% ipython --no-banner

In [1]: import numpy as np

In [2]: np.set_printoptions(precision=2, suppress=True, linewidth=160, legacy="1.25")

In [3]: K = np.array([[-3, 0, 0, 0, 0, 0],
   ...:     [-4, 4, 0, 0, 0, 0],
   ...:     [-6, -6, -2, 0, 0, 0],
   ...:     [-1, 0, -9, 8, 0, 0],
   ...:     [-7, -9, 6, 3, 6, 0],
   ...:     [-1, 7, 2, 5, 9, -1]])

In [4]: # triangular: eigenvalues sit on the diagonal

In [5]: vec = np.array([2, 2, 0, 1, -1, 1])

In [6]: a = np.maximum(K @ vec, 0)

In [7]: K.T @ a
Out[7]: array([-13,  49, -40,  83,  63,  -7])

In [8]: np.maximum(K @ (3 * vec), 0)
Out[8]: array([ 0,  0,  0, 18,  0, 21])

In [9]: print(a)
[0 0 0 6 0 7]

In [10]: T = np.stack([K, 4 * K, K[::-1]])

In [11]: print(np.einsum("bij,cij->bc", T, T))
[[  635  2540    38]
 [ 2540 10160   152]
 [   38   152   635]]

In [12]: (T @ K.T).shape
Out[12]: (3, 6, 6)

In [13]: T.sum(axis=0)
Out[13]: 
array([[-16,   7,   2,   5,   9,  -1],
       [-27,  11,   6,   3,   6,   0],
       [-31, -30, -19,   8,   0,   0],
       [-11,  -6, -47,  40,   0,   0],
       [-39, -41,  30,  15,  30,   0],
       [ -8,  35,  10,  25,  45,  -5]])

In [14]: rng = np.random.default_rng(499722)

In [15]: lab = rng.permutation(6)

In [16]: other = K[:, lab] * rng.choice([-1, 1], 6)

In [17]: other
Out[17]: 
array([[ 0,  3,  0,  0,  0,  0],
       [ 0,  4,  0,  0,  0, -4],
       [-2,  6,  0,  0,  0,  6],
       [-9,  1,  0, -8,  0,  0],
       [ 6,  7,  0, -3,  6,  9],
       [ 2,  1, -1, -5,  9, -7]])

In [18]: Uu, _, VT = np.linalg.svd(K.T @ other)

In [19]: print(lab)
[2 0 5 3 4 1]

In [20]: np.round(np.linalg.lstsq(K, other)[0], 2) + 0
Out[20]: 
array([[ 0., -1.,  0.,  0.,  0.,  0.],
       [ 0.,  0.,  0.,  0.,  0., -1.],
       [ 1.,  0.,  0.,  0.,  0.,  0.],
       [ 0.,  0.,  0., -1.,  0.,  0.],
       [ 0.,  0.,  0.,  0.,  1.,  0.],
       [ 0.,  0.,  1.,  0.,  0.,  0.]])

In [21]: theta = np.radians(30)

In [22]: r_ = np.eye(6)

In [23]: r_[5, 5] = r_[1, 1] = np.cos(theta)

In [24]: r_[5, 1], r_[1, 5] = -np.sin(theta), np.sin(theta)

In [25]: print(r_)
[[ 1.    0.    0.    0.    0.    0.  ]
 [ 0.    0.87  0.    0.    0.    0.5 ]
 [ 0.    0.    1.    0.    0.    0.  ]
 [ 0.    0.    0.    1.    0.    0.  ]
 [ 0.    0.    0.    0.    1.    0.  ]
 [ 0.   -0.5   0.    0.    0.    0.87]]

In [26]: other = K @ r_.T

In [27]: print(round(float(np.linalg.det(r_)), 2), round(np.trace(r_), 2))
1.0 5.73

In [28]: print(np.allclose(K @ K.T, other @ other.T))
True
